% ipython --no-banner

In [1]: import numpy as np

In [2]: import numpy.linalg as la

In [3]: np.set_printoptions(suppress=True, linewidth=160)

In [4]: mat = np.array([[-4, -4, -2, -2, -4],
   ...:     [-2, -2, -1, -1, -2],
   ...:     [-4, -7, 0, 0, -2],
   ...:     [0, 3, -2, -2, -2],
   ...:     [-4, 2, -6, -6, -8],
   ...:     [4, -2, 6, 6, 8]])

In [5]: mat
Out[5]: 
array([[-4, -4, -2, -2, -4],
       [-2, -2, -1, -1, -2],
       [-4, -7,  0,  0, -2],
       [ 0,  3, -2, -2, -2],
       [-4,  2, -6, -6, -8],
       [ 4, -2,  6,  6,  8]])

In [6]: r = la.matrix_rank(mat)

In [7]: r
Out[7]: np.int64(2)

In [8]: ns = la.svd(mat)[2][r:].T

In [9]: la.matrix_rank(mat.T @ mat), la.matrix_rank(mat @ mat.T)
Out[9]: (np.int64(2), np.int64(2))

In [10]: [int(la.matrix_rank(mat[:, :j + 1])) for j in range(5)]
Out[10]: [1, 2, 2, 2, 2]

In [11]: [int(la.matrix_rank(mat[:i])) for i in range(1, len(mat) + 1)]
Out[11]: [1, 1, 2, 2, 2, 2]

In [12]: [int(la.matrix_rank(np.delete(mat, i, axis=0))) for i in range(6)]
Out[12]: [2, 2, 2, 2, 2, 2]

In [13]: gram = mat.T @ mat

In [14]: la.matrix_rank(gram)
Out[14]: np.int64(2)

In [15]: np.round(la.eigvalsh(gram)[::-1], 1) + 0
Out[15]: array([365.8, 106.2,   0. ,   0. ,   0. ])

In [16]: np.round(la.svd(mat, compute_uv=False) ** 2, 1) + 0
Out[16]: array([365.8, 106.2,   0. ,   0. ,   0. ])

In [17]: np.allclose(gram, gram.T)
Out[17]: True

In [18]: mat - mat[0]
Out[18]: 
array([[ 0,  0,  0,  0,  0],
       [ 2,  2,  1,  1,  2],
       [ 0, -3,  2,  2,  2],
       [ 4,  7,  0,  0,  2],
       [ 0,  6, -4, -4, -4],
       [ 8,  2,  8,  8, 12]])

In [19]: np.unravel_index(np.abs(mat).argmax(), mat.shape)
Out[19]: (np.int64(4), np.int64(4))

In [20]: np.diff(mat, axis=0)
Out[20]: 
array([[ 2,  2,  1,  1,  2],
       [-2, -5,  1,  1,  0],
       [ 4, 10, -2, -2,  0],
       [-4, -1, -4, -4, -6],
       [ 8, -4, 12, 12, 16]])

In [21]: mat.sum(axis=0)
Out[21]: array([-10, -10,  -5,  -5, -10])

In [22]: F = np.load("dump.npy")

In [23]: F
Out[23]: 
array([[2, 1, 1],
       [1, 2, 1],
       [1, 1, 2]])

In [24]: Y = np.array([[9, 2], [0, 6]])

In [25]: cent = np.kron(Y, F)

In [26]: la.matrix_rank(cent)
Out[26]: np.int64(6)

In [27]: x = np.ones(3)

In [28]: for _ in range(5):
    ...:     x = F @ x
    ...:     x /= la.norm(x)
    ...:     print(round(x @ F @ x, 1))
    ...: 
4.0
4.0
4.0
4.0
4.0

In [29]: round(la.eigvalsh(F)[-1], 1)
Out[29]: np.float64(4.0)

In [30]: x = np.array([4, 3, 6])

In [31]: rhs = F @ x

In [32]: rhs
Out[32]: array([17, 16, 19])

In [33]: np.round(la.solve(F.T, F[0]), 1)
Out[33]: array([1., 0., 0.])

In [34]: np.round(la.solve(F, rhs), 1)
Out[34]: array([4., 3., 6.])

In [35]: evals, vecs = la.eigh(F)

In [36]: x = np.array([-3, 2, -3])

In [37]: x @ F @ x
Out[37]: np.int64(38)

In [38]: np.abs(F).sum(axis=1).max(), round(np.abs(evals).max(), 1)
Out[38]: (np.int64(4), np.float64(4.0))

In [39]: np.round(vecs * np.abs(evals) @ vecs.T, 1)
Out[39]: 
array([[2., 1., 1.],
       [1., 2., 1.],
       [1., 1., 2.]])

In [40]: (np.sign(vecs[:, -1].round(6)) == np.sign(vecs[0, -1].round(6))).astype(int)
Out[40]: array([1, 1, 1])

In [41]: np.round(la.eigvalsh(F[1:, 1:]), 1)
Out[41]: array([1., 3.])

In [42]: Y = np.array([[1, 2, -2], [-1, 0, 0], [-1, -2, -1]])

In [43]: la.matrix_rank(F @ Y)
Out[43]: np.int64(3)

In [44]: np.einsum("ik,kj->ij", F, Y)
Out[44]: 
array([[ 0,  2, -5],
       [-2,  0, -3],
       [-2, -2, -4]])

In [45]: F @ Y
Out[45]: 
array([[ 0,  2, -5],
       [-2,  0, -3],
       [-2, -2, -4]])

In [46]: np.einsum("ik,kj->ji", F, Y)
Out[46]: 
array([[ 0, -2, -2],
       [ 2,  0, -2],
       [-5, -3, -4]])

In [47]: np.einsum("ij->j", F)
Out[47]: array([4, 4, 4])

In [48]: E = np.load("layer0.npy")

In [49]: E.round(1) + 0
Out[49]: 
array([[1. , 0.2, 0. , 0. , 0. , 0. ],
       [0.2, 1. , 0.2, 0. , 0. , 0. ],
       [0. , 0.2, 1. , 0.2, 0. , 0. ],
       [0. , 0. , 0.2, 1. , 0.2, 0. ],
       [0. , 0. , 0. , 0.2, 1. , 0.2],
       [0. , 0. , 0. , 0. , 0.2, 1. ]])

In [50]: gram = E.T @ E

In [51]: (E @ E.T).shape
Out[51]: (6, 6)

In [52]: gram.round(1) + 0
Out[52]: 
array([[1. , 0.4, 0.1, 0. , 0. , 0. ],
       [0.4, 1.1, 0.4, 0.1, 0. , 0. ],
       [0.1, 0.4, 1.1, 0.4, 0.1, 0. ],
       [0. , 0.1, 0.4, 1.1, 0.4, 0.1],
       [0. , 0. , 0.1, 0.4, 1.1, 0.4],
       [0. , 0. , 0. , 0.1, 0.4, 1. ]])

In [53]: np.round(la.svd(E, compute_uv=False) ** 2, 1)
Out[53]: array([2. , 1.5, 1.1, 0.8, 0.6, 0.5])

In [54]: la.matrix_rank(gram)
Out[54]: np.int64(6)

In [55]: np.round(np.trace(gram), 1), round(float((E ** 2).sum()), 1)
Out[55]: (np.float64(6.4), 6.4)

In [56]: np.round(np.diag(gram), 1)
Out[56]: array([1. , 1.1, 1.1, 1.1, 1.1, 1. ])

In [57]: x = np.ones(6)

In [58]: for _ in range(4):
    ...:     x = E @ x
    ...:     x /= la.norm(x)
    ...:     print(round(x @ E @ x, 1))
    ...: 
1.4
1.4
1.4
1.4

In [59]: round(float(la.eigvalsh(E)[-1]), 1)
Out[59]: 1.4

In [60]: Y = la.inv(E)

In [61]: np.round(la.inv(Y), 1) + 0
Out[61]: 
array([[1. , 0.2, 0. , 0. , 0. , 0. ],
       [0.2, 1. , 0.2, 0. , 0. , 0. ],
       [0. , 0.2, 1. , 0.2, 0. , 0. ],
       [0. , 0. , 0.2, 1. , 0.2, 0. ],
       [0. , 0. , 0. , 0.2, 1. , 0.2],
       [0. , 0. , 0. , 0. , 0.2, 1. ]])

In [62]: np.round(la.cond(E), 1)
Out[62]: np.float64(2.1)

In [63]: np.allclose(Y, E.T)
Out[63]: False
